$ python3 -q
>>> import numpy as np
>>> import numpy.linalg as la
>>> np.set_printoptions(suppress=True, linewidth=200)
>>> rng = np.random.default_rng(298)
>>> th = np.sort(rng.uniform(-2, 2, 25))
>>> arr = np.c_[th, th ** 2, th ** 3] @ np.array([[1, 1, 1, 0, 2, 1, 1, 0, 2, 1],
...     [2, 0, 0, 2, 0, 1, 2, 2, 2, 2],
...     [1, 1, 1, 0, 0, 2, 1, 0, 1, 2]])
>>> print(arr.round(3))
[[ -1.206  -7.795  -7.795   6.589  -3.63  -10.48   -1.206   6.589  -3.021  -7.185]
 [ -1.162  -7.664  -7.664   6.501  -3.606 -10.274  -1.162   6.501  -2.965  -7.023]
 [ -1.053  -7.327  -7.327   6.274  -3.542  -9.746  -1.053   6.274  -2.824  -6.609]
 [ -0.943  -6.975  -6.975   6.033  -3.474  -9.198  -0.943   6.033  -2.679  -6.181]
 [ -0.094  -3.329  -3.329   3.235  -2.544  -3.769  -0.094   3.235  -1.366  -2.151]
 [ -0.053  -2.975  -2.975   2.922  -2.418  -3.28   -0.053   2.922  -1.261  -1.819]
 [ -0.03   -2.723  -2.723   2.693  -2.321  -2.939  -0.03    2.693  -1.19   -1.592]
 [ -0.007  -1.661  -1.661   1.654  -1.819  -1.586  -0.007   1.654  -0.917  -0.759]
 [ -0.049  -1.155  -1.155   1.106  -1.487  -1.013  -0.049   1.106  -0.792  -0.46 ]
 [ -0.051  -1.137  -1.137   1.086  -1.474  -0.994  -0.051   1.086  -0.788  -0.451]
 [ -0.097  -0.808  -0.808   0.711  -1.193  -0.665  -0.097   0.711  -0.694  -0.309]
 [ -0.121  -0.651  -0.651   0.529  -1.029  -0.522  -0.121   0.529  -0.636  -0.257]
 [ -0.12   -0.183  -0.183   0.063  -0.355  -0.157  -0.12    0.063  -0.297  -0.126]
 [  0.079   0.07    0.07    0.01    0.139   0.075   0.079   0.01    0.149   0.08 ]
 [  0.216   0.164   0.164   0.051   0.32    0.194   0.216   0.051   0.376   0.22 ]
 [  0.267   0.196   0.196   0.071   0.378   0.238   0.267   0.071   0.456   0.274]
 [  0.9     0.519   0.519   0.381   0.873   0.793   0.9     0.381   1.337   0.983]
 [  0.932   0.534   0.534   0.397   0.891   0.821   0.932   0.397   1.377   1.02 ]
 [  1.112   0.619   0.619   0.493   0.993   0.988   1.112   0.493   1.608   1.234]
 [  1.125   0.625   0.625   0.5     1.      1.      1.125   0.5     1.625   1.25 ]
 [ 11.148   5.887   5.887   5.26    3.244  12.783  11.148   5.26   12.769  15.413]
 [ 12.801   6.853   6.853   5.948   3.449  14.955  12.801   5.948  14.525  17.929]
 [ 13.804   7.448   7.448   6.356   3.565  16.292  13.804   6.356  15.587  19.47 ]
 [ 14.515   7.873   7.873   6.641   3.645  17.245  14.515   6.641  16.337  20.566]
 [ 15.271   8.329   8.329   6.942   3.726  18.266  15.271   6.942  17.134  21.737]]
>>> idx = arr[:, 4] > np.median(arr[:, 4])
>>> u = arr[idx].mean(axis=0) - arr[~idx].mean(axis=0)
>>> print(np.argsort(-np.abs(u).round(6), kind="stable"))
[5 9 8 1 2 0 6 4 3 7]
>>> print(((arr - arr.mean(axis=0)) @ u > 0).astype(int))
[0 0 0 0 0 0 0 0 0 0 0 0 0 0 0 0 0 0 0 0 1 1 1 1 1]
>>> print(u.round(3))
[ 6.398  6.674  6.674 -0.276  4.074 11.173  6.398 -0.276  8.435 11.034]
>>> cov = np.cov(arr, rowvar=False)
>>> print(np.round(la.eigvalsh(cov)[::-1], 3) + 0)
[296.973  22.006   0.578   0.      0.      0.      0.      0.      0.      0.   ]
>>> print(np.round(arr.std(axis=0), 3))
[5.482 4.58  4.58  2.685 2.393 8.215 5.482 2.685 6.526 8.632]
>>> print(np.argwhere(np.triu(np.abs(np.corrcoef(arr.T)) > 0.8, 1)))
[[0 1]
 [0 2]
 [0 4]
 [0 5]
 [0 6]
 [0 8]
 [0 9]
 [1 2]
 [1 4]
 [1 5]
 [1 6]
 [1 8]
 [1 9]
 [2 4]
 [2 5]
 [2 6]
 [2 8]
 [2 9]
 [3 7]
 [4 5]
 [4 6]
 [4 8]
 [4 9]
 [5 6]
 [5 8]
 [5 9]
 [6 8]
 [6 9]
 [8 9]]
>>> mat = np.load("a.npy")
>>> print(mat)
[[-15.203  -4.734   6.556 -10.173]
 [ -1.445  17.097   9.812   3.057]
 [ -4.319 -16.498  10.157   2.447]
 [  4.648   2.312  17.333  -8.522]
 [ 16.441  11.171   1.964   1.026]
 [  0.533  -1.406  18.995   6.077]
 [-17.708   8.936   2.412  -0.866]
 [  6.729  11.556  14.787   1.593]
 [  8.928  -4.287  12.743  11.812]
 [-15.812  -0.69   -3.722 -11.647]
 [-17.701  -6.831   2.445  -5.833]
 [  7.976  -7.858  -0.971 -16.543]
 [ -3.722  15.795  -9.935  -6.161]
 [ -3.248 -18.414  -6.256  -3.35 ]
 [  3.915   9.204   2.76  -17.098]
 [ 15.694 -11.857   1.19    3.418]
 [  6.951  -9.687  11.687  11.013]
 [ -2.83    6.754  18.007  -4.704]
 [-18.244   6.033   2.487  -4.957]
 [-10.516   4.726   4.894  15.592]
 [  6.151   0.568  18.486   4.485]
 [ -3.908 -14.907   6.4    11.025]
 [ 10.921 -11.432 -11.703   3.615]
 [-10.379 -11.363   4.598  11.917]
 [ -5.406  17.987  -6.437  -2.409]
 [  4.251 -11.014  -8.938 -13.444]
 [ 16.087  -5.386   5.82    8.85 ]
 [  5.952  15.068   5.812 -10.186]]
>>> cov = np.cov(mat, rowvar=False)
>>> print(round(float(np.corrcoef(mat[:, 3], mat[:, 2])[0, 1]), 3))
0.331
>>> print(cov.round(3))
[[111.432  -8.29   10.136  13.742]
 [ -8.29  120.443   8.532 -21.796]
 [ 10.136   8.532  76.529  26.284]
 [ 13.742 -21.796  26.284  82.63 ]]
>>> print(np.round(np.corrcoef(mat.T), 3))
[[ 1.    -0.072  0.11   0.143]
 [-0.072  1.     0.089 -0.218]
 [ 0.11   0.089  1.     0.331]
 [ 0.143 -0.218  0.331  1.   ]]
>>> print(np.round(mat.std(axis=0), 3))
[10.366 10.777  8.59   8.926]
>>> idx = mat[:, 1] > np.median(mat[:, 1])
>>> u = mat[idx].mean(axis=0) - mat[~idx].mean(axis=0)
>>> print(((mat - mat.mean(axis=0)) @ u > 0).astype(int))
[1 1 0 1 1 0 1 1 0 1 0 0 1 0 1 0 0 1 1 1 0 0 0 0 1 0 0 1]
>>> print(u.round(3))
[-3.459 18.728  1.853 -4.402]
>>> print(idx.astype(int))
[0 1 0 1 1 0 1 1 0 1 0 0 1 0 1 0 0 1 1 1 1 0 0 0 1 0 0 1]
>>> print(round(float((((mat - mat.mean(axis=0)) @ u > 0) == idx).mean()), 3))
0.929
>>> K = np.load("test1.npy")
>>> print(K)
[[3 2 4 5]
 [5 3 2 4]
 [4 5 3 2]
 [2 4 5 3]]
>>> # rows and columns are dependent
>>> print(np.argsort(-la.norm(K, axis=0).round(6), kind="stable")[:3])
[0 1 2]
>>> print(round(la.norm(K, 2) / la.norm(K), 3))
0.953
>>> print(la.cond(K) > 100)
True
>>> print(np.round(la.eigvals(K), 3) + 0)
[14.+0.j -1.+3.j -1.-3.j  0.+0.j]
>>> print(np.round(la.eigvals(K).sum().real, 3))
12.0
>>> print(np.einsum("ii->", K))
12
>>> print(round(la.det(K[::-1]), 3))
0.0
>>> idx = rng.permutation(4)
>>> print(idx)
[3 0 1 2]
>>> Y = K[idx][:, idx]
>>> print(np.allclose(Y, K))
True
>>> print(np.trace(Y))
12
>>> print(np.diag(Y))
[3 3 3 3]
>>> print(round(float(la.det(Y)), 3), round(float(la.det(K[idx])), 3))
0.0 -0.0
>>> print(Y)
[[3 2 4 5]
 [5 3 2 4]
 [4 5 3 2]
 [2 4 5 3]]
>>> print(np.fft.fft(K[0]))
[14.+0.j -1.+3.j  0.+0.j -1.-3.j]
>>> print(K @ (-1.0) ** np.arange(4))
[0. 0. 0. 0.]
>>> J = np.loadtxt("arr.csv", delimiter=",")
>>> print(J)
[[ 3. -2.  2. -2.  1.  3.  0. -2.]
 [-2.  3. -2.  2. -2.  1.  3.  0.]
 [ 0. -2.  3. -2.  2. -2.  1.  3.]
 [ 3.  0. -2.  3. -2.  2. -2.  1.]
 [ 1.  3.  0. -2.  3. -2.  2. -2.]
 [-2.  1.  3.  0. -2.  3. -2.  2.]
 [ 2. -2.  1.  3.  0. -2.  3. -2.]
 [-2.  2. -2.  1.  3.  0. -2.  3.]]
>>> Q, Rm = la.qr(J)
>>> print(np.round(Q.T @ Q, 3) + 0)
[[1. 0. 0. 0. 0. 0. 0. 0.]
 [0. 1. 0. 0. 0. 0. 0. 0.]
 [0. 0. 1. 0. 0. 0. 0. 0.]
 [0. 0. 0. 1. 0. 0. 0. 0.]
 [0. 0. 0. 0. 1. 0. 0. 0.]
 [0. 0. 0. 0. 0. 1. 0. 0.]
 [0. 0. 0. 0. 0. 0. 1. 0.]
 [0. 0. 0. 0. 0. 0. 0. 1.]]
>>> print(round(float(np.trace(Q @ Q.T)), 3))
8.0
>>> Y = J + rng.integers(-2, 3, (8, 5)) @ rng.integers(-2, 3, (5, 8))
>>> print(Y)
[[ -3.  -5.  -1.  -4.   7.   3.  -1.  -1.]
 [  1.  -2.  -3.   3.  -5.  -1.   7.  -4.]
 [  5.  -4.   1.  -5.  -3.   0.  -5.   2.]
 [  8.   2.   1.  -1.  -7.   8. -11.   3.]
 [ -6.   1.  -2.   4.  10.  -8.  14.  -5.]
 [ -5.   1.   0.   3.   1.   1.   1.   0.]
 [  7.  -3.   5.   3.  -5.   4.   0.  -5.]
 [ -2.   0.  -5.   0.   3.   0.  -4.   2.]]
>>> print(np.abs(Y - J).sum(axis=1))
[22. 23. 26. 36. 45. 19. 27.  9.]
>>> data = np.load("dump.npy")
>>> print(data)
[[0 1 0 1 0 1]
 [2 0 2 0 2 0]
 [0 3 0 3 0 3]
 [0 1 0 1 0 1]
 [2 0 2 0 2 0]
 [0 3 0 3 0 3]]
>>> # row 3 repeats row 0
>>> cov = data.T @ data
>>> print(np.allclose(cov, cov.T))
True
>>> print((data @ data.T).shape)
(6, 6)
>>> print(cov)
[[ 8  0  8  0  8  0]
 [ 0 20  0 20  0 20]
 [ 8  0  8  0  8  0]
 [ 0 20  0 20  0 20]
 [ 8  0  8  0  8  0]
 [ 0 20  0 20  0 20]]
>>> print(np.round(la.eigvalsh(cov)[::-1], 3) + 0)
[60. 24.  0.  0.  0.  0.]
>>> print(np.diag(cov))
[ 8 20  8 20  8 20]
>>> print(la.matrix_rank(cov))
2
>>> print(la.matrix_rank(cov, rtol=0.1))
2
>>> print(la.cond(cov) > 100)
True
>>> print([round(float(x), 3) for x in la.svd(cov, compute_uv=False)[:3]])
[60.0, 24.0, 0.0]
>>> print(np.round(la.norm(data, 2) / la.norm(data), 3))
0.845
>>> print([round(float(x), 3) for x in la.svd(data, compute_uv=False)[:3]])
[7.746, 4.899, 0.0]
>>> print(np.abs(np.diag(la.qr(data)[1])) > 1e-9)
[ True  True False False False False]
>>> print(np.unique(data.round(6), axis=0).shape)
(3, 6)
>>> Uu, sigma, Vh = la.svd(data)
>>> vecs = Vh[:(sigma > 1e-8).sum()]
>>> x = data[4] + 3 * data[0] + rng.integers(2) * np.eye(6)[5]
>>> print(x)
[2. 3. 2. 3. 2. 4.]
>>> print(np.round(np.diag(vecs.T @ vecs), 3))
[0.333 0.333 0.333 0.333 0.333 0.333]
>>> print(round(float(la.norm(x - vecs.T @ vecs @ x)), 3))
0.816
